$ python3 -q
>>> import numpy as np
>>> import numpy.linalg as la
>>> np.set_printoptions(precision=3, suppress=True, linewidth=200, sign=" ")
>>> def rd(a):
...     return np.round(a, 3) + 0
... 
>>> m1 = np.load("out1.npy")
>>> m1
array([[ 0,  0,  1,  0,  0],
       [ 1,  0,  0,  0,  0],
       [ 0,  0,  0,  0,  1],
       [ 0,  0,  0,  1,  0],
       [ 0,  1,  0,  0,  0]])
>>> x = np.array([0, 2, 1, 1, 0])
>>> rd(la.norm(x)), rd(la.norm(m1 @ x))
(np.float64(2.449), np.float64(2.449))
>>> rd(np.sort(np.abs(np.degrees(np.angle(la.eigvals(m1))))))
array([   0.,    0.,   90.,   90.,  180.])
>>> rd(la.inv(m1))
array([[ 0.,  1.,  0.,  0.,  0.],
       [ 0.,  0.,  0.,  0.,  1.],
       [ 1.,  0.,  0.,  0.,  0.],
       [ 0.,  0.,  0.,  1.,  0.],
       [ 0.,  0.,  1.,  0.,  0.]])
>>> 5 - la.matrix_rank(m1 - np.eye(5), tol=1e-8)
np.int64(2)
>>> rd(np.abs(la.eigvals(m1)))
array([ 1.,  1.,  1.,  1.,  1.])
>>> G = m1.T @ m1
>>> np.diag(G)
array([ 1,  1,  1,  1,  1])
>>> rd(la.eigvalsh(G)[::-1])
array([ 1.,  1.,  1.,  1.,  1.])
>>> (m1 @ m1.T).shape
(5, 5)
>>> T = np.stack([m1, 5 * m1, m1[::-1]])
>>> (T @ m1.T).shape
(3, 5, 5)
>>> la.matrix_rank(T.reshape(3, -1))
np.int64(2)
>>> T.sum(axis=0)
array([[ 0,  1,  6,  0,  0],
       [ 6,  0,  0,  1,  0],
       [ 0,  0,  0,  0,  7],
       [ 1,  0,  0,  6,  0],
       [ 0,  6,  1,  0,  0]])
>>> np.flatnonzero(la.matrix_power((m1 != 0) + (m1.T != 0) + np.eye(5), 5)[1])
array([ 0,  1,  2,  4])
>>> m1 @ m1
array([[ 0,  0,  0,  0,  1],
       [ 0,  0,  1,  0,  0],
       [ 0,  1,  0,  0,  0],
       [ 0,  0,  0,  1,  0],
       [ 1,  0,  0,  0,  0]])
>>> M = np.load("m.npy")
>>> M
array([[  0,   0,   0],
       [  0,   9,  15],
       [  0,  15,  25]])
>>> vals, V = la.eigh(M)
>>> x = np.array([-1, -1, 0])
>>> x @ M @ x
np.int64(9)
>>> rd(V * np.maximum(vals, 0) @ V.T)
array([[  0.,   0.,   0.],
       [  0.,   9.,  15.],
       [  0.,  15.,  25.]])
>>> rd(la.eigvalsh(M[1:, 1:]))
array([  0.,  34.])
>>> vals, V = la.eigh(M)
>>> rd(la.svd(M, compute_uv=False))
array([ 34.,   0.,   0.])
>>> rd(np.abs(V[:, -1]))
array([ 0.   ,  0.514,  0.857])
>>> rd(la.eigvalsh(M @ M))
array([    0.,     0.,  1156.])
>>> rd(V.T @ M @ V)
array([[  0.,   0.,   0.],
       [  0.,   0.,   0.],
       [  0.,   0.,  34.]])
>>> rd(V.T @ V)
array([[ 1.,  0.,  0.],
       [ 0.,  1.,  0.],
       [ 0.,  0.,  1.]])
>>> rd(vals)
array([  0.,   0.,  34.])
>>> arr = np.array([[4, -6, -4, -9],
...     [8, -12, -1, -16],
...     [5, -16, 2, -15],
...     [6, -18, 6, -24],
...     [0, -23, 14, -17],
...     [8, -25, 20, -18],
...     [8, -19, 14, -16],
...     [16, -26, 14, -21],
...     [19, -31, 11, -17],
...     [19, -26, 2, -13],
...     [23, -35, -3, -5],
...     [32, -39, 2, -6],
...     [35, -40, 9, -2],
...     [27, -38, 12, -4],
...     [18, -39, 14, -11]])
>>> x = np.array([1, 1, 1, 1])
>>> y = arr @ x
>>> rd(la.solve(arr.T @ arr, arr.T @ y))
array([ 1.,  1.,  1.,  1.])
>>> rd(la.lstsq(arr, y)[0])
array([ 1.,  1.,  1.,  1.])
>>> rd(la.pinv(arr) @ arr)
array([[ 1.,  0.,  0.,  0.],
       [ 0.,  1.,  0.,  0.],
       [ 0.,  0.,  1.,  0.],
       [ 0.,  0.,  0.,  1.]])
>>> rng = np.random.default_rng(9495)
>>> y = y + 0.1 * rng.normal(size=15)
>>> rd(y)
array([-14.968, -20.98 , -24.057, -30.073, -26.152, -15.131, -13.028, -17.133, -17.881, -17.944, -19.984, -11.193,   2.019,  -3.046, -18.093])
>>> b, *_ = la.lstsq(arr, y)
>>> [round(float(la.norm(la.solve(arr.T @ arr + lam * np.eye(4), arr.T @ y))), 2) for lam in (0, 1, 10, 100)]
[2.0, 1.99, 1.92, 1.49]
>>> Y = np.c_[arr[:, :3] @ np.array([[-3, -2, -1], [3, 0, -3], [2, -3, -2]]), np.array([1, 1, 0, 2, 0, 2, 2, 0, 2, 0, 0, 0, 1, 1, 0])]
>>> Y
array([[ -38,    4,   22,    1],
       [ -62,  -13,   30,    1],
       [ -59,  -16,   39,    0],
       [ -60,  -30,   36,    2],
       [ -41,  -42,   41,    0],
       [ -59,  -76,   27,    2],
       [ -53,  -58,   21,    2],
       [ -98,  -74,   34,    0],
       [-128,  -71,   52,    2],
       [-131,  -44,   55,    0],
       [-180,  -37,   88,    0],
       [-209,  -70,   81,    0],
       [-207,  -97,   67,    1],
       [-171,  -90,   63,    1],
       [-143,  -78,   71,    0]])
>>> rd(la.norm(la.qr(arr)[0].T @ Y, axis=0) ** 2 / ((Y ** 2).sum(axis=0) + 1e-12))
array([ 1.   ,  1.   ,  1.   ,  0.627])
>>> rd(la.norm(Y - arr @ la.lstsq(arr, Y)[0], axis=0))
array([ 0.   ,  0.   ,  0.   ,  2.733])
>>> la.matrix_rank(np.c_[arr, Y])
np.int64(5)
>>> idx = rng.permutation(5)
>>> Y = m1[:, idx] * rng.choice([-1, 1], 5)
>>> Y
array([[-1,  0,  0,  0,  0],
       [ 0,  0,  0,  0,  1],
       [ 0,  0, -1,  0,  0],
       [ 0,  1,  0,  0,  0],
       [ 0,  0,  0, -1,  0]])
>>> U, _, Vh = la.svd(m1.T @ Y)
>>> idx
array([ 2,  3,  4,  1,  0])
